$ python3 -q
>>> import numpy as np
>>> np.set_printoptions(suppress=True, linewidth=120)
>>> rd = lambda a: np.round(a, 3) + 0
>>> K = np.array([[-4, -3, -2], [0, 1, 2], [-2, -1, 0], [4, 5, 6]])
>>> # rows and columns are dependent
>>> rd(np.trace(np.linalg.pinv(K) @ K))
np.float64(2.0)
>>> np.linalg.lstsq(K[:-1].T, K[-1])[2]
np.int32(2)
>>> rd(K @ np.linalg.pinv(K) @ K)
array([[-4., -3., -2.],
       [ 0.,  1.,  2.],
       [-2., -1.,  0.],
       [ 4.,  5.,  6.]])
>>> np.allclose(K[:-1].T @ np.linalg.lstsq(K[:-1].T, K[-1])[0], K[-1])
True
>>> arr = np.load("dump.npy")
>>> arr
array([[ 0,  4, -3],
       [-4,  0, -5],
       [ 3,  5,  0]])
>>> # skew, so no eigenvalue has a real part
>>> rd(np.linalg.norm(arr, 2) / np.linalg.norm(arr))
np.float64(0.707)
>>> np.argsort(-np.linalg.norm(arr, axis=0).round(6), kind="stable")[:3]
array([1, 2, 0])
>>> [round(float(x), 3) for x in np.linalg.svd(arr, compute_uv=False)[:3]]
[7.071, 7.071, 0.0]
>>> left, s, Vt = np.linalg.svd(arr)
>>> vecs = Vt[:(s > 1e-8).sum()]
>>> rng = np.random.default_rng(72)
>>> vec = arr[1] + -3 * arr[2] + rng.integers(2) * np.eye(3)[1]
>>> vec
array([-13., -14.,  -5.])
>>> rd(np.diag(vecs.T @ vecs))
array([0.5 , 0.82, 0.68])
>>> rd(vecs.T @ vecs)
array([[ 0.5 ,  0.3 ,  0.4 ],
       [ 0.3 ,  0.82, -0.24],
       [ 0.4 , -0.24,  0.68]])
>>> np.allclose(arr, arr.T)
False
>>> arr @ arr
array([[-25, -15, -20],
       [-15, -41,  12],
       [-20,  12, -34]])
>>> (arr - arr.T) / 2
array([[ 0.,  4., -3.],
       [-4.,  0., -5.],
       [ 3.,  5.,  0.]])
>>> (arr + arr.T) / 2
array([[0., 0., 0.],
       [0., 0., 0.],
       [0., 0., 0.]])
>>> rd(np.sort(np.abs(np.linalg.eigvals(arr))))
array([0.   , 7.071, 7.071])
>>> np.allclose(arr @ arr.T, arr.T @ arr)
True
>>> rd(np.abs(np.linalg.eigvals(arr)).max())
np.float64(7.071)
>>> np.allclose(arr[:-1].T @ np.linalg.lstsq(arr[:-1].T, arr[-1])[0], arr[-1])
True
>>> left, s, Vt = np.linalg.svd(arr)
>>> np.argmax(s[:-1] / (s[1:] + 1e-6)) + 1
np.int64(2)
>>> rd(s)
array([7.071, 7.071, 0.   ])
>>> B = left[:, :2] @ np.diag(s[:2]) @ Vt[:2]
>>> np.linalg.matrix_rank(arr, rtol=0.05)
np.int64(2)
>>> W0 = np.vander(np.arange(2) - 1, 3, increasing=True)
>>> W0
array([[ 1, -1,  1],
       [ 1,  0,  0]])
>>> blk = np.stack([W0, 4 * W0, W0[::-1]])
>>> np.linalg.matrix_rank(blk.reshape(3, -1))
np.int64(2)
>>> t = np.radians(90)
>>> R = np.eye(3)
>>> R[1, 1] = R[2, 2] = np.cos(t)
>>> R[1, 2], R[2, 1] = -np.sin(t), np.sin(t)
>>> rd(R)
array([[ 1.,  0.,  0.],
       [ 0.,  0., -1.],
       [ 0.,  1.,  0.]])
>>> B = W0 @ R.T
>>> np.allclose(W0 @ W0.T, B @ B.T)
True
>>> rd(np.linalg.svd(W0, compute_uv=False)), rd(np.linalg.svd(B, compute_uv=False))
(array([1.848, 0.765]), array([1.848, 0.765]))
>>> B = W0[0, 0] * W0[1:] - np.outer(W0[1:, 0], W0[0])
>>> B
array([[ 0,  1, -1]])
>>> W0[:, 0] / W0[0, 0]
array([1., 1.])
>>> np.flatnonzero(~B.round(6).any(axis=1))
array([], dtype=int64)
>>> np.linalg.matrix_rank(B), np.linalg.matrix_rank(W0)
(np.int64(1), np.int64(2))
>>> data = np.tanh(np.array([[0.3, -0.8],
...     [1.4, 1.2],
...     [2.0, 0.3],
...     [-0.2, 0.5],
...     [-0.6, -1.7],
...     [0.7, -0.9],
...     [0.0, 0.2],
...     [-0.2, 0.6],
...     [1.8, -1.7],
...     [-1.4, -0.8],
...     [-0.8, -1.6],
...     [-0.9, 1.1],
...     [1.5, 0.4],
...     [-1.6, 0.2],
...     [0.4, 0.2],
...     [0.7, 2.3],
...     [-0.3, -0.4],
...     [-1.1, 0.1],
...     [1.3, -0.7],
...     [0.8, 0.2],
...     [-0.2, 2.1],
...     [-1.5, 1.4],
...     [1.7, 0.4],
...     [1.6, 1.1],
...     [-0.8, -1.5],
...     [0.4, 0.8],
...     [0.9, 1.9]]) @ np.array([[-0.6, 0.7, 0.4], [0.1, -2.1, 1.8]]))
>>> rd(data)
array([[-0.254,  0.955, -0.867],
       [-0.617, -0.912,  0.991],
       [-0.824,  0.647,  0.872],
       [ 0.168, -0.831,  0.675],
       [ 0.188,  0.996, -0.997],
       [-0.47 ,  0.983, -0.872],
       [ 0.02 , -0.397,  0.345],
       [ 0.178, -0.885,  0.762],
       [-0.848,  1.   , -0.982],
       [ 0.641,  0.604, -0.964],
       [ 0.31 ,  0.993, -0.997],
       [ 0.572, -0.994,  0.925],
       [-0.696,  0.207,  0.867],
       [ 0.753, -0.912, -0.273],
       [-0.217, -0.139,  0.478],
       [-0.188, -1.   ,  1.   ],
       [ 0.139,  0.558, -0.686],
       [ 0.585, -0.753, -0.254],
       [-0.691,  0.983, -0.629],
       [-0.43 ,  0.139,  0.592],
       [ 0.319, -1.   ,  0.999],
       [ 0.778, -0.999,  0.958],
       [-0.753,  0.336,  0.885],
       [-0.691, -0.831,  0.989],
       [ 0.319,  0.989, -0.995],
       [-0.159, -0.885,  0.922],
       [-0.336, -0.998,  0.999]])
>>> B = np.c_[data[:, :1] @ np.array([[2]]), np.array([0, -1, 0, -2, 1, -1, -1, -1, 2, 0, 1, 0, 3, -2, -1, -1, 3, -3, 3, 2, -2, 0, 0, -1, 1, 0, -2])]
>>> rd(B)
array([[-0.509,  0.   ],
       [-1.234, -1.   ],
       [-1.649,  0.   ],
       [ 0.337, -2.   ],
       [ 0.375,  1.   ],
       [-0.94 , -1.   ],
       [ 0.04 , -1.   ],
       [ 0.356, -1.   ],
       [-1.697,  2.   ],
       [ 1.282,  0.   ],
       [ 0.619,  1.   ],
       [ 1.143,  0.   ],
       [-1.393,  3.   ],
       [ 1.506, -2.   ],
       [-0.433, -1.   ],
       [-0.375, -1.   ],
       [ 0.278,  3.   ],
       [ 1.17 , -3.   ],
       [-1.382,  3.   ],
       [-0.86 ,  2.   ],
       [ 0.637, -2.   ],
       [ 1.556,  0.   ],
       [-1.506,  0.   ],
       [-1.382, -1.   ],
       [ 0.637,  1.   ],
       [-0.317,  0.   ],
       [-0.673, -2.   ]])
>>> rd(np.linalg.lstsq(data, B[:, 0])[0])
array([2., 0., 0.])
>>> rd(np.linalg.norm(B - data @ np.linalg.lstsq(data, B)[0], axis=0))
array([0.   , 5.991])
>>> np.linalg.matrix_rank(np.c_[data, B])
np.int64(4)
>>> P = B @ np.linalg.solve(B.T @ B, B.T)
>>> rd(P @ B[:, 0])
array([-0.509, -1.234, -1.649,  0.337,  0.375, -0.94 ,  0.04 ,  0.356, -1.697,  1.282,  0.619,  1.143, -1.393,  1.506,
       -0.433, -0.375,  0.278,  1.17 , -1.382, -0.86 ,  0.637,  1.556, -1.506, -1.382,  0.637, -0.317, -0.673])
>>> vec = np.array([6, 8, 3])
>>> np.linalg.norm(data @ vec) <= np.linalg.norm(data, 2) * np.linalg.norm(vec) + 1e-9
np.True_
>>> (data @ vec).argmax()
np.int64(24)
>>> A = np.eye(4, dtype=int)[rng.permutation(4)]
>>> A
array([[1, 0, 0, 0],
       [0, 0, 0, 1],
       [0, 0, 1, 0],
       [0, 1, 0, 0]])
>>> # symmetric, so the eigenvalues are real
>>> try:
...     np.linalg.cholesky(A)
... except np.linalg.LinAlgError as e:
...     print(repr(e))
... 
LinAlgError('Matrix is not positive definite')
>>> [round(float(np.linalg.det(A[:i, :i])), 2) + 0 for i in range(1, 5)]
[1.0, 0.0, 0.0, -1.0]
